% python3 -q
>>> import numpy as np
>>> from numpy import linalg as LA
>>> np.set_printoptions(precision=3, suppress=True, linewidth=120, legacy="1.25")
>>> E = np.load("m.npy")
>>> print(E)
[[ 6 -1  5  2  4  2  4]
 [ 5 -2  4  1  3  1  3]
 [ 3 -4  2 -1  1 -1  1]
 [ 5 -2  4  1  3  1  3]
 [ 6 -1  5  2  4  2  4]
 [ 6 -1  5  2  4  2  4]
 [ 3 -4  2 -1  1 -1  1]]
>>> print(np.allclose(E, E.T))
False
>>> print(round(float(np.abs(LA.eigvals(E)).max()), 3))
12.385
>>> print(np.allclose(E @ E.T, E.T @ E))
False
>>> print(E @ E)
[[104 -50  82  16  60  16  60]
 [ 70 -35  55  10  40  10  40]
 [  2  -5   1  -2   0  -2   0]
 [ 70 -35  55  10  40  10  40]
 [104 -50  82  16  60  16  60]
 [104 -50  82  16  60  16  60]
 [  2  -5   1  -2   0  -2   0]]
>>> out = E / LA.norm(E, axis=1, keepdims=True)
>>> C2 = out @ out.T
>>> print(C2[2])
[0.621 0.756 1.    0.756 0.621 0.621 1.   ]
>>> print(np.argwhere(np.triu(np.abs(C2) > 0.95, 1)))
[[0 1]
 [0 3]
 [0 4]
 [0 5]
 [1 3]
 [1 4]
 [1 5]
 [2 6]
 [3 4]
 [3 5]
 [4 5]]
>>> print((C2 - 2 * np.eye(7)).round(6).argmax(axis=1))
[4 3 6 1 0 0 2]
>>> print((np.abs(C2) > 0.9).astype(int))
[[1 1 0 1 1 1 0]
 [1 1 0 1 1 1 0]
 [0 0 1 0 0 0 1]
 [1 1 0 1 1 1 0]
 [1 1 0 1 1 1 0]
 [1 1 0 1 1 1 0]
 [0 0 1 0 0 0 1]]
>>> W = np.array([[9, 8, 5, 8, 8],
...     [5, 4, 9, 2, 1],
...     [0, 5, 1, 0, 6],
...     [1, 6, 8, 4, 7],
...     [4, 2, 0, 5, 8],
...     [8, 6, 1, 4, 9],
...     [4, 8, 6, 5, 8]])
>>> beta = np.array([-3, 2, 4, 4, 3])
>>> H = np.maximum(E @ W + beta, 0)
>>> print((H > 0).astype(int))
[[1 1 1 1 1]
 [1 1 1 1 1]
 [1 1 0 1 1]
 [1 1 1 1 1]
 [1 1 1 1 1]
 [1 1 1 1 1]
 [1 1 0 1 1]]
>>> W2 = np.array([[5, 0, 5], [4, 3, 1], [1, 1, 3], [5, 3, 3], [1, 3, 4]])
>>> print((H @ W2).round(6).argmax(axis=1))
[2 2 2 2 2 2 2]
>>> print(H @ W2)
[[1798 1323 1853]
 [1270  951 1297]
 [ 232  225  239]
 [1270  951 1297]
 [1798 1323 1853]
 [1798 1323 1853]
 [ 232  225  239]]
>>> mat = np.loadtxt("arr.csv", delimiter=",")
>>> print(mat)
[[-0.4  1.4 -0.1]
 [ 2.2 -1.1 -1.4]
 [-0.2 -0.3  0.9]
 [ 1.1  2.9  0.6]
 [ 0.6  1.1  0.3]
 [ 1.2  0.7  1.2]
 [-0.3  0.8 -0.8]]
>>> C2 = mat.T @ mat
>>> print((mat @ mat.T).shape)
(7, 7)
>>> print(LA.eigvalsh(C2)[::-1])
[15.389  8.253  3.818]
>>> print(np.trace(C2), np.round((mat ** 2).sum(), 3))
27.46 27.46
>>> print(LA.matrix_rank(C2))
3
>>> print(np.allclose(C2, C2.T))
True
>>> print(LA.svd(mat, compute_uv=False) ** 2)
[15.389  8.253  3.818]
>>> t3 = np.stack([mat, 5 * mat, mat[::-1]])
>>> print(LA.matrix_rank(t3.reshape(3, -1)))
2
>>> print(t3.shape)
(3, 7, 3)
>>> print(np.einsum("bij,cij->bc", t3, t3))
[[ 27.46 137.3   12.64]
 [137.3  686.5   63.2 ]
 [ 12.64  63.2   27.46]]
>>> out = np.array([[0, -3], [2, 0], [-3, -1]])
>>> print(out.T @ mat.T)
[[ 3.1  2.  -3.3  4.   1.3 -2.2  4. ]
 [ 1.3 -5.2 -0.3 -3.9 -2.1 -4.8  1.7]]
>>> print(LA.matrix_rank(mat @ out))
2
>>> print(mat @ out)
[[ 3.1  1.3]
 [ 2.  -5.2]
 [-3.3 -0.3]
 [ 4.  -3.9]
 [ 1.3 -2.1]
 [-2.2 -4.8]
 [ 4.   1.7]]
>>> print(LA.matrix_rank(np.vstack([mat, out.T])))
3
>>> out = np.c_[mat[:, :2] @ np.array([[3, 4], [6, 2]]), np.array([0, 2, 2, -2, 0, -2, 1])]
>>> print(out)
[[ 7.2  1.2  0. ]
 [ 0.   6.6  2. ]
 [-2.4 -1.4  2. ]
 [20.7 10.2 -2. ]
 [ 8.4  4.6  0. ]
 [ 7.8  6.2 -2. ]
 [ 3.9  0.4  1. ]]
>>> print(LA.matrix_rank(np.c_[mat, out]))
4
>>> print(np.round(LA.norm(out - mat @ LA.lstsq(mat, out)[0], axis=0), 3) + 0)
[0.    0.    2.944]
>>> print(np.round(LA.lstsq(mat, out[:, 0])[0], 3) + 0)
[3. 6. 0.]
>>> print(LA.matrix_rank(out))
3
>>> F = np.load("layer8.npy")
>>> print(F)
[[-1.87   0.371  0.67  -0.992  1.07 ]
 [ 0.371  1.025 -0.527  1.053 -0.856]
 [ 0.67  -0.527  0.045 -0.47  -0.219]
 [-0.992  1.053 -0.47   2.004  0.304]
 [ 1.07  -0.856 -0.219  0.304 -0.204]]
>>> vals, V = LA.eigh(F)
>>> print(V @ np.diag(vals) @ V.T)
[[-1.87   0.371  0.67  -0.992  1.07 ]
 [ 0.371  1.025 -0.527  1.053 -0.856]
 [ 0.67  -0.527  0.045 -0.47  -0.219]
 [-0.992  1.053 -0.47   2.004  0.304]
 [ 1.07  -0.856 -0.219  0.304 -0.204]]
>>> print(np.unique(vals.round(6) + 0, return_counts=True)[1])
[1 2 1 1]
>>> print(np.abs(V[:, -1]))
[0.182 0.504 0.251 0.8   0.102]
>>> print(LA.eigvalsh(F + -2 * np.eye(5)))
[-5. -2. -2. -1.  1.]
>>> print(np.round(V.T @ V, 3) + 0)
[[1. 0. 0. 0. 0.]
 [0. 1. 0. 0. 0.]
 [0. 0. 1. 0. 0.]
 [0. 0. 0. 1. 0.]
 [0. 0. 0. 0. 1.]]
>>> print(np.round(vals.sum(), 3), np.round(np.trace(F), 3))
1.0 1.0
>>> print(np.round(LA.svd(F, compute_uv=False), 3) + 0)
[3. 3. 1. 0. 0.]
